$ python3 -q
>>> import numpy as np
>>> import numpy.linalg as la
>>> np.set_printoptions(precision=2, suppress=True, linewidth=120, legacy="1.25")
>>> def rnd(a):
...     return np.round(a, 2) + 0
... 
>>> M = np.load("arr.npy")
>>> rnd(M)
array([[-0.53, -2.83,  1.36,  3.6 , -0.41,  0.77,  0.97,  0.14, -0.42],
       [ 0.83,  3.34, -1.54, -2.23, -0.37, -1.32, -1.86, -0.69,  0.09],
       [ 0.79,  1.62, -0.6 ,  2.86, -1.86, -1.45, -2.29, -1.36, -0.74],
       [-0.96, -2.58,  1.07, -1.45,  1.64,  1.67,  2.55,  1.36,  0.56],
       [-0.88, -2.06,  0.82, -2.3 ,  1.8 ,  1.57,  2.44,  1.38,  0.68],
       [ 0.68,  3.12, -1.47, -3.08,  0.08, -1.03, -1.38, -0.38,  0.29],
       [ 0.34, -0.26,  0.27,  4.24, -1.7 , -0.73, -1.28, -1.  , -0.82],
       [-0.68, -1.11,  0.36, -3.38,  1.88,  1.29,  2.07,  1.3 ,  0.79],
       [ 0.93,  2.41, -0.98,  1.77, -1.7 , -1.65, -2.52, -1.37, -0.61],
       [ 0.98,  2.82, -1.19,  0.96, -1.52, -1.7 , -2.56, -1.32, -0.49],
       [ 0.36,  2.41, -1.2 , -4.03,  0.76, -0.46, -0.49,  0.13,  0.55],
       [ 0.73,  1.31, -0.46,  3.19, -1.88, -1.35, -2.16, -1.33, -0.77],
       [-0.71, -3.17,  1.49,  2.94,  0.  ,  1.08,  1.47,  0.44, -0.26],
       [ 0.99,  3.05, -1.32,  0.34, -1.35, -1.7 , -2.53, -1.25, -0.39],
       [ 0.83,  1.79, -0.68,  2.67, -1.84, -1.5 , -2.35, -1.37, -0.72],
       [-0.73, -3.21,  1.5 ,  2.81,  0.07,  1.13,  1.55,  0.49, -0.22],
       [ 0.45,  0.17,  0.07,  4.04, -1.79, -0.92, -1.56, -1.12, -0.83],
       [-0.8 , -3.3 ,  1.53,  2.45,  0.26,  1.25,  1.75,  0.61, -0.14],
       [-0.82, -3.33,  1.53,  2.33,  0.32,  1.29,  1.81,  0.66, -0.12],
       [ 0.2 ,  1.99, -1.02, -4.28,  1.03, -0.18, -0.07,  0.36,  0.65],
       [-0.98, -2.76,  1.16, -1.08,  1.55,  1.69,  2.56,  1.33,  0.51],
       [ 0.12, -1.02,  0.6 ,  4.42, -1.48, -0.37, -0.75, -0.76, -0.78],
       [ 0.16, -0.87,  0.54,  4.4 , -1.53, -0.44, -0.85, -0.81, -0.79],
       [-0.8 , -3.3 ,  1.53,  2.46,  0.26,  1.25,  1.75,  0.61, -0.15],
       [ 0.87,  2.04, -0.8 ,  2.34, -1.8 , -1.57, -2.43, -1.38, -0.68],
       [-0.42, -2.57,  1.26,  3.9 , -0.64,  0.57,  0.67, -0.04, -0.51],
       [-0.4 , -2.52,  1.24,  3.94, -0.68,  0.53,  0.61, -0.07, -0.52],
       [-0.1 , -1.68,  0.89,  4.38, -1.2 , -0.01, -0.21, -0.5 , -0.7 ],
       [ 0.66,  3.09, -1.46, -3.15,  0.12, -1.  , -1.34, -0.35,  0.3 ],
       [ 0.08, -1.15,  0.66,  4.43, -1.43, -0.3 , -0.65, -0.72, -0.76],
       [-0.05,  1.23, -0.69, -4.43,  1.4 ,  0.26,  0.58,  0.69,  0.76],
       [ 0.92,  3.38, -1.52, -1.41, -0.74, -1.51, -2.18, -0.92, -0.07]])
>>> rank = la.matrix_rank(M)
>>> rank
2
>>> ns = la.svd(M)[2][rank:].T
>>> ns.shape
(9, 7)
>>> [int(la.matrix_rank(np.delete(M, i, axis=0))) for i in range(32)]
[2, 2, 2, 2, 2, 2, 2, 2, 2, 2, 2, 2, 2, 2, 2, 2, 2, 2, 2, 2, 2, 2, 2, 2, 2, 2, 2, 2, 2, 2, 2, 2]
>>> la.matrix_rank(M.T @ M), la.matrix_rank(M @ M.T)
(2, 2)
>>> [int(la.matrix_rank(M[:, :j + 1])) for j in range(9)]
[1, 2, 2, 2, 2, 2, 2, 2, 2]
